% python3 -q
>>> import numpy as np
>>> from numpy import linalg as LA
>>> np.set_printoptions(precision=2, suppress=True, linewidth=120)
>>> arr = np.loadtxt("data.csv", delimiter=",")
>>> print(arr)
[[ 1.59  2.37 -1.24]
 [-0.1   1.5  -1.8 ]
 [ 1.5   2.3  -1.3 ]
 [ 0.1  -0.7   0.3 ]
 [ 0.8   0.6  -0.6 ]]
>>> rng = np.random.default_rng(633074)
>>> B = arr + rng.integers(-2, 3, (5, 1)) @ rng.integers(-2, 3, (1, 3))
>>> print(B)
[[-0.41  2.37 -1.24]
 [-2.1   1.5  -1.8 ]
 [ 3.5   2.3  -1.3 ]
 [ 0.1  -0.7   0.3 ]
 [-3.2   0.6  -0.6 ]]
>>> print(LA.matrix_rank(B - arr, tol=1e-8))
1
>>> print(B - arr)
[[-2.  0.  0.]
 [-2.  0.  0.]
 [ 2.  0.  0.]
 [ 0.  0.  0.]
 [-4.  0.  0.]]
>>> x0 = np.array([-3, 1, 0])
>>> rhs = arr @ x0
>>> print(np.round(LA.pinv(arr) @ arr, 2) + 0)
[[1. 0. 0.]
 [0. 1. 0.]
 [0. 0. 1.]]
>>> print(np.round(LA.lstsq(arr, rhs)[0], 2) + 0)
[-3.  1.  0.]
>>> print(np.round(LA.solve(arr.T @ arr, arr.T @ rhs), 2) + 0)
[-3.  1.  0.]
>>> print(rhs)
[-2.4  1.8 -2.2 -1.  -1.8]
>>> rhs = rhs + 0.3 * rng.normal(size=5)
>>> print(rhs)
[-2.59  1.94 -2.2  -0.96 -1.77]
>>> beta, *_ = LA.lstsq(arr, rhs)
>>> print(np.round(arr.T @ (rhs - arr @ beta), 2) + 0)
[0. 0. 0.]
>>> print([round(float(LA.norm(LA.solve(arr.T @ arr + lam * np.eye(3), arr.T @ rhs))), 2) for lam in (0, 1, 10, 100)])
[3.12, 1.78, 0.55, 0.11]
>>> print(beta.round())
[-3.  1. -0.]
>>> print(round(LA.norm(rhs - arr @ beta), 2))
0.11
>>> def softmax(z):
...     e = np.exp(z - z.max(axis=-1, keepdims=True))
...     return e / e.sum(axis=-1, keepdims=True)
... 
>>> print(softmax(arr[1] + -1))
[0.16 0.81 0.03]
>>> print(softmax(arr[1]))
[0.16 0.81 0.03]
>>> print(np.round(softmax(10 * arr[1]), 2) + 0)
[0. 1. 0.]
>>> scores = arr @ arr.T / np.sqrt(3)
>>> print(softmax(scores)[1] @ arr)
[ 1.01  2.   -1.4 ]
>>> data = np.loadtxt("case8.csv", delimiter=",")
>>> print(data)
[[1.   0.2  0.04]
 [0.2  1.   0.2 ]
 [0.04 0.2  1.  ]]
>>> left, sig = LA.svd(data)
Traceback (most recent call last):
  File "<python-input-31>", line 1, in <module>
    left, sig = LA.svd(data)
    ^^^^^^^^^
ValueError: too many values to unpack (expected 2)
>>> left, sig, vt = LA.svd(data, full_matrices=False)
>>> print(sig / sig[0])
[1.   0.74 0.56]
>>> print(sig)
[1.3  0.96 0.74]
>>> print(np.round(vt @ vt.T, 2) + 0)
[[1. 0. 0.]
 [0. 1. 0.]
 [0. 0. 1.]]
>>> print(np.allclose(left * sig @ vt, data))
True
>>> print((sig > 1e-8).sum())
3
>>> print(left.shape, sig.shape, vt.shape)
(3, 3) (3,) (3, 3)
>>> vals, vecs = LA.eigh(data)
>>> print(np.abs(vecs[:, -1]).round(6).argmax())
1
>>> print(np.abs(vecs[:, -1]))
[0.52 0.68 0.52]
>>> print(vals)
[0.74 0.96 1.3 ]
>>> print(vecs @ np.diag(vals) @ vecs.T)
[[1.   0.2  0.04]
 [0.2  1.   0.2 ]
 [0.04 0.2  1.  ]]
>>> vals, vecs = LA.eigh(data)
>>> x0 = np.array([-3, -8, -7])
>>> print((np.sign(vecs[:, -1].round(6)) == np.sign(vecs[0, -1].round(6))).astype(int))
[1 1 1]
>>> print(vecs * np.abs(vals) @ vecs.T)
[[1.   0.2  0.04]
 [0.2  1.   0.2 ]
 [0.04 0.2  1.  ]]
>>> print(x0 @ data @ x0)
155.68
>>> print(np.abs(data).sum(axis=1).max(), round(np.abs(vals).max(), 2))
1.4 1.3
>>> M = np.array([[-2.7, 0.3, 1.4, 2.3, -0.5, 0.3],
...     [-5.1, 0.6, 0.3, -2.2, 1.6, -0.2],
...     [3.9, -2.2, -0.9, -0.6, 2.8, -1.8],
...     [-4.2, -0.8, 0.3, 0.9, -1.5, 0.2],
...     [-2.4, 0.1, 0.8, -1.4, 0.7, -1.1]])
>>> blk = np.stack([M, 2 * M, M[::-1]])
>>> print(blk.shape)
(3, 5, 6)
>>> print((blk @ M.T).shape)
(3, 5, 5)
>>> print(LA.matrix_rank(blk.reshape(3, -1)))
2
>>> theta = np.radians(133)
>>> r_ = np.eye(6)
>>> r_[2, 2] = r_[1, 1] = np.cos(theta)
>>> r_[2, 1], r_[1, 2] = -np.sin(theta), np.sin(theta)
>>> print(r_)
[[ 1.    0.    0.    0.    0.    0.  ]
 [ 0.   -0.68  0.73  0.    0.    0.  ]
 [ 0.   -0.73 -0.68  0.    0.    0.  ]
 [ 0.    0.    0.    1.    0.    0.  ]
 [ 0.    0.    0.    0.    1.    0.  ]
 [ 0.    0.    0.    0.    0.    1.  ]]
>>> B = M @ r_.T
>>> print(B)
[[-2.7   0.82 -1.17  2.3  -0.5   0.3 ]
 [-5.1  -0.19 -0.64 -2.2   1.6  -0.2 ]
 [ 3.9   0.84  2.22 -0.6   2.8  -1.8 ]
 [-4.2   0.77  0.38  0.9  -1.5   0.2 ]
 [-2.4   0.52 -0.62 -1.4   0.7  -1.1 ]]
>>> print(round(LA.det(r_), 2), round(float(np.trace(r_)), 2))
1.0 2.64
>>> print(np.allclose(M @ M.T, B @ B.T))
True
>>> print(np.round(softmax(M[2]), 2) + 0)
[0.74 0.   0.01 0.01 0.25 0.  ]
>>> print(softmax(M).sum(axis=1))
[1. 1. 1. 1. 1.]
>>> scores = M @ M.T / np.sqrt(6)
>>> print(np.round(softmax(scores), 2) + 0)
[[0.53 0.04 0.   0.42 0.01]
 [0.   1.   0.   0.   0.  ]
 [0.   0.   1.   0.   0.  ]
 [0.05 0.11 0.   0.84 0.  ]
 [0.   0.92 0.   0.02 0.06]]
>>> print(np.round(softmax(scores + np.triu(np.full(scores.shape, -np.inf), 1)), 2) + 0)
[[1.   0.   0.   0.   0.  ]
 [0.   1.   0.   0.   0.  ]
 [0.   0.   1.   0.   0.  ]
 [0.05 0.12 0.   0.84 0.  ]
 [0.   0.92 0.   0.02 0.06]]
>>> q = arr.astype(float).copy()
>>> for j in range(3):
...     q[:, j] -= q[:, :j] @ (q[:, :j].T @ q[:, j])
...     q[:, j] /= LA.norm(q[:, j])
... 
>>> print(q)
[[ 0.68  0.1   0.22]
 [-0.04  0.85 -0.51]
 [ 0.64  0.12  0.1 ]
 [ 0.04 -0.43 -0.55]
 [ 0.34 -0.26 -0.62]]
>>> print(np.round(q.T @ q, 2) + 0)
[[1. 0. 0.]
 [0. 1. 0.]
 [0. 0. 1.]]
>>> E = np.load("block11.npy")
>>> print(E)
[[10  8 -2  5 -2]
 [ 8  8 -4  6 -4]
 [-2 -4  4 -4  4]
 [ 5  6 -4  5 -4]
 [-2 -4  4 -4  4]]
>>> # looks like rank 2
>>> print(np.round(softmax(E[1] + 4), 2) + 0)
[0.47 0.47 0.   0.06 0.  ]
>>> print(softmax(E).sum(axis=1))
[1. 1. 1. 1. 1.]
>>> print(np.round(softmax(10 * E[1]), 2) + 0)
[0.5 0.5 0.  0.  0. ]
>>> scores = E @ E.T / np.sqrt(5)
>>> print(softmax(scores)[1] @ E)
[ 8.13  8.   -3.87  5.94 -3.87]
>>> print(softmax(scores).round(6).argmax(axis=1))
[0 1 2 1 2]
>>> theta = np.radians(15)
>>> r_ = np.eye(5)
>>> r_[1, 1] = r_[3, 3] = np.cos(theta)
>>> r_[1, 3], r_[3, 1] = -np.sin(theta), np.sin(theta)
>>> print(r_)
[[ 1.    0.    0.    0.    0.  ]
 [ 0.    0.97  0.   -0.26  0.  ]
 [ 0.    0.    1.    0.    0.  ]
 [ 0.    0.26  0.    0.97  0.  ]
 [ 0.    0.    0.    0.    1.  ]]
>>> B = E @ r_.T
>>> print(np.abs(B - E).max(axis=0))
[0.   1.83 0.   1.9  0.  ]
>>> print(np.allclose(LA.norm(E, axis=1), LA.norm(B, axis=1)))
True
>>> print(np.round(LA.svd(E, compute_uv=False), 2) + 0, np.round(LA.svd(B, compute_uv=False), 2) + 0)
[24.62  6.38  0.    0.    0.  ] [24.62  6.38  0.    0.    0.  ]
>>> print(LA.matrix_rank(E, rtol=0.1))
2
>>> print(np.argsort(-LA.norm(E, axis=0).round(6), kind="stable")[:3])
[0 1 3]
>>> print(round(float(LA.norm(E, 2) / LA.norm(E)), 2))
0.97
>>> print([round(float(x), 2) for x in LA.svd(E, compute_uv=False)[:3]])
[24.62, 6.38, 0.0]
>>> print(LA.cond(E) > 100)
True
>>> vals, vecs = LA.eigh(E)
>>> x0 = np.array([2, 3, -4, -4, -3])
>>> print(np.abs(E).sum(axis=1).max(), round(float(np.abs(vals).max()), 2))
30 24.62
>>> print((np.sign(vecs[:, -1].round(6)) == np.sign(vecs[0, -1].round(6))).astype(int))
[1 1 0 1 0]
>>> print(vecs * np.maximum(vals, 0) @ vecs.T)
[[10.  8. -2.  5. -2.]
 [ 8.  8. -4.  6. -4.]
 [-2. -4.  4. -4.  4.]
 [ 5.  6. -4.  5. -4.]
 [-2. -4.  4. -4.  4.]]
>>> F = np.array([[0, -2, 2, 0, 0, 1],
...     [3, 0, 0, 2, 0, 3],
...     [0, -1, 1, 3, 0, 1],
...     [0, -1, 1, 0, 3, 2]])
>>> x0 = np.array([1, 9, 4, 8, 3, 4])
>>> h = np.maximum(F @ x0, 0)
>>> print(np.flatnonzero(h > 1e-9))
[1 2 3]
>>> print(F.T @ h)
[ 93 -35  35 131  36 140]
>>> r0 = np.array([0, 1, 0])
>>> print(np.polyval(r0, F[1]))
[3 0 0 2 0 3]
>>> print(np.correlate(F[1], F[2], "full"))
[ 3  0  9  5 -3  9  2  7  3 -3  0]
>>> print(np.array([np.convolve(row, r0, "same") for row in F]))
[[ 0 -2  2  0  0  1]
 [ 3  0  0  2  0  3]
 [ 0 -1  1  3  0  1]
 [ 0 -1  1  0  3  2]]
>>> print(np.cross(F[1, :3], F[2, :3]))
[ 0 -3 -3]
>>> print(np.convolve(F[1], r0))
[0 3 0 0 2 0 3 0]
>>> print(round(np.trace(LA.pinv(E) @ E), 2))
2.0
>>> print(np.abs(np.diag(LA.qr(E)[1])) > 1e-9)
[ True  True False False False]
>>> print(E @ LA.pinv(E) @ E)
[[10.  8. -2.  5. -2.]
 [ 8.  8. -4.  6. -4.]
 [-2. -4.  4. -4.  4.]
 [ 5.  6. -4.  5. -4.]
 [-2. -4.  4. -4.  4.]]
>>> idx = rng.integers(0, 3, 4)
>>> J = np.triu((idx[:, None] == idx) & (rng.random((4, 4)) < 0.8), 1).astype(int)
>>> J += J.T
>>> print(J)
[[0 0 0 0]
 [0 0 1 0]
 [0 1 0 0]
 [0 0 0 0]]
>>> # looks like rank 2
>>> vals, vecs = LA.eigh(J)
>>> print(vals.sum(), np.trace(J))
0.0 0
>>> print(np.abs(vecs[:, -1]).round(6).argmax())
1
>>> print((vals > 1e-8).sum(), (vals < -1e-8).sum())
1 1
>>> print(LA.svd(J, compute_uv=False))
[1. 1. 0. 0.]
>>> print(LA.eigvalsh(J + -1 * np.eye(4)))
[-2. -1. -1.  0.]
